% python3 -q
>>> import numpy as np
>>> import numpy.linalg as la
>>> np.set_printoptions(precision=2, suppress=True, linewidth=120, sign=" ")
>>> J = np.array([[0, 0, 1],
...     [0, 0, 1],
...     [0, 0, 1],
...     [2, 2, 1],
...     [8, 6, 1],
...     [4, 3, 1],
...     [0, 2, 1],
...     [6, 5, 1],
...     [0, 0, 1],
...     [2, 0, 1],
...     [0, 0, 1],
...     [0, 0, 1],
...     [0, 0, 1],
...     [0, 1, 1]])
>>> M2 = np.c_[J[:, :1] @ np.array([[-1]]), np.array([-1, -2, 2, -2, -2, -3, -2, -1, -3, -3, 2, -1, 3, 2])]
>>> M2
array([[ 0, -1],
       [ 0, -2],
       [ 0,  2],
       [-2, -2],
       [-8, -2],
       [-4, -3],
       [ 0, -2],
       [-6, -1],
       [ 0, -3],
       [-2, -3],
       [ 0,  2],
       [ 0, -1],
       [ 0,  3],
       [ 0,  2]])
>>> np.round(la.norm(M2 - J @ la.lstsq(J, M2)[0], axis=0), 2) + 0
array([ 0.  ,  7.05])
>>> la.matrix_rank(M2)
np.int64(2)
>>> E = np.load("layer11.npy")
>>> E
array([[ 8,  0, -2, -1],
       [ 0, -3,  1,  1],
       [-3, -2, 47,  3],
       [ 3, -1,  0, 11]])
>>> # row 2 dominates
>>> np.round(la.norm(E, 2), 2)
np.float64(47.32)
>>> E[3] @ E[2]
np.int64(26)
>>> la.norm(E, axis=0)
array([  9.06,   3.74,  47.05,  11.49])
>>> la.norm(E, axis=1).argmax()
np.int64(2)
>>> la.norm(E, axis=1)
array([  8.31,   3.32,  47.23,  11.45])
>>> print(np.round(la.norm(E[3] - E[2]), 2))
48.06
>>> ang = np.radians(90)
>>> r_ = np.eye(4)
>>> r_[3, 3] = r_[1, 1] = np.cos(ang)
>>> r_[3, 1], r_[1, 3] = -np.sin(ang), np.sin(ang)
>>> r_.round(2) + 0
array([[ 1.,  0.,  0.,  0.],
       [ 0.,  0.,  0.,  1.],
       [ 0.,  0.,  1.,  0.],
       [ 0., -1.,  0.,  0.]])
>>> M2 = E @ r_.T
>>> la.svd(E, compute_uv=False), la.svd(M2, compute_uv=False)
(array([ 47.32,  11.62,   7.71,   2.84]), array([ 47.32,  11.62,   7.71,   2.84]))
>>> M2.round(2) + 0
array([[ 8., -1., -2.,  0.],
       [ 0.,  1.,  1.,  3.],
       [-3.,  3., 47.,  2.],
       [ 3., 11.,  0.,  1.]])
>>> np.abs(M2 - E).max(axis=0)
array([  0.,  12.,   0.,  10.])
>>> np.allclose(la.norm(E, axis=1), la.norm(M2, axis=1))
True
